% ipython --no-banner

In [1]: import numpy as np

In [2]: np.set_printoptions(precision=3, suppress=True, linewidth=160, sign=" ")

In [3]: A = np.load("w.npy")

In [4]: A
Out[4]: 
array([[  3.984,  -0.486,   7.466, -12.927,   0.169,  -2.343,  -2.11 ,  -4.094,   4.235,  -0.479,   0.598],
       [  1.778,  -0.555,  -2.157,   3.07 ,   0.728,   0.403,  -0.055,  -1.741,  -2.079,  -0.825,   2.338],
       [  2.046,   2.094,  -2.961,   1.317,  -2.892,   3.822,  -2.413,   1.904,  -5.215,   1.098,   1.78 ],
       [  0.323,  -1.608,   0.324,  -0.591,   3.088,  -4.59 ,   5.424,  -1.375,   1.125,  -0.453,  -1.936],
       [  6.044,   1.957,   3.692,  -3.239,   2.675,  -2.914,   0.888,  -0.294,   2.425,   2.626,   0.038],
       [ -1.303,   1.953,   1.29 ,   1.254,  -1.401,   2.991,  -1.16 ,   0.29 ,  -1.085,   0.866,   0.615],
       [  0.744,   0.41 ,  -1.482,   2.351,   2.349,  -0.816,   1.992,   0.438,  -0.658,   1.727,   1.124],
       [ -4.193,  -5.487,   1.81 ,  -0.714,   1.662,  -9.217,  -3.59 ,  -2.725,  -0.52 ,   2.057,  -2.79 ]])

In [5]: round(A[0] @ A[4], 3)
Out[5]: np.float64(108.207)

In [6]: np.linalg.norm(A, axis=0)
Out[6]: array([  8.927,   6.74 ,   9.489,  14.026,   5.988,  12.016,   7.661,   5.753,   7.647,   4.145,   4.708])

In [7]: round(float(np.linalg.norm(A) ** 2 / np.linalg.norm(A, 2) ** 2), 3)
Out[7]: 1.954

In [8]: r0, g = A[6], A[2]

In [9]: np.round(r0 @ r0, 3)
Out[9]: np.float64(23.468)

In [10]: round(float(r0 @ g), 3)
Out[10]: 3.309

In [11]: p = (r0 @ g) / (r0 @ r0) * r0

In [12]: np.linalg.matrix_rank(np.outer(r0, g))
Out[12]: np.int64(1)

In [13]: round((g - p) @ r0, 3)
Out[13]: np.float64(0.0)

In [14]: round(float(np.linalg.norm(r0 + g) ** 2 + np.linalg.norm(r0 - g) ** 2), 3)
Out[14]: 213.06

In [15]: g - p
Out[15]: array([ 1.941,  2.036, -2.752,  0.986, -3.223,  3.937, -2.694,  1.842, -5.122,  0.854,  1.622])

In [16]: vec = np.array([3, 3, -2, -3, 3, 3, -2, -1, -2, 1, -3])

In [17]: A @ (2 * vec)
Out[17]: array([ 50.784,   0.672,  52.582, -27.208,  43.598,   7.198,  -1.558, -63.622])

In [18]: np.sign((A @ vec).round(6))
Out[18]: array([ 1.,  1.,  1., -1.,  1.,  1., -1., -1.])

In [19]: (A @ vec).argmax()
Out[19]: np.int64(2)
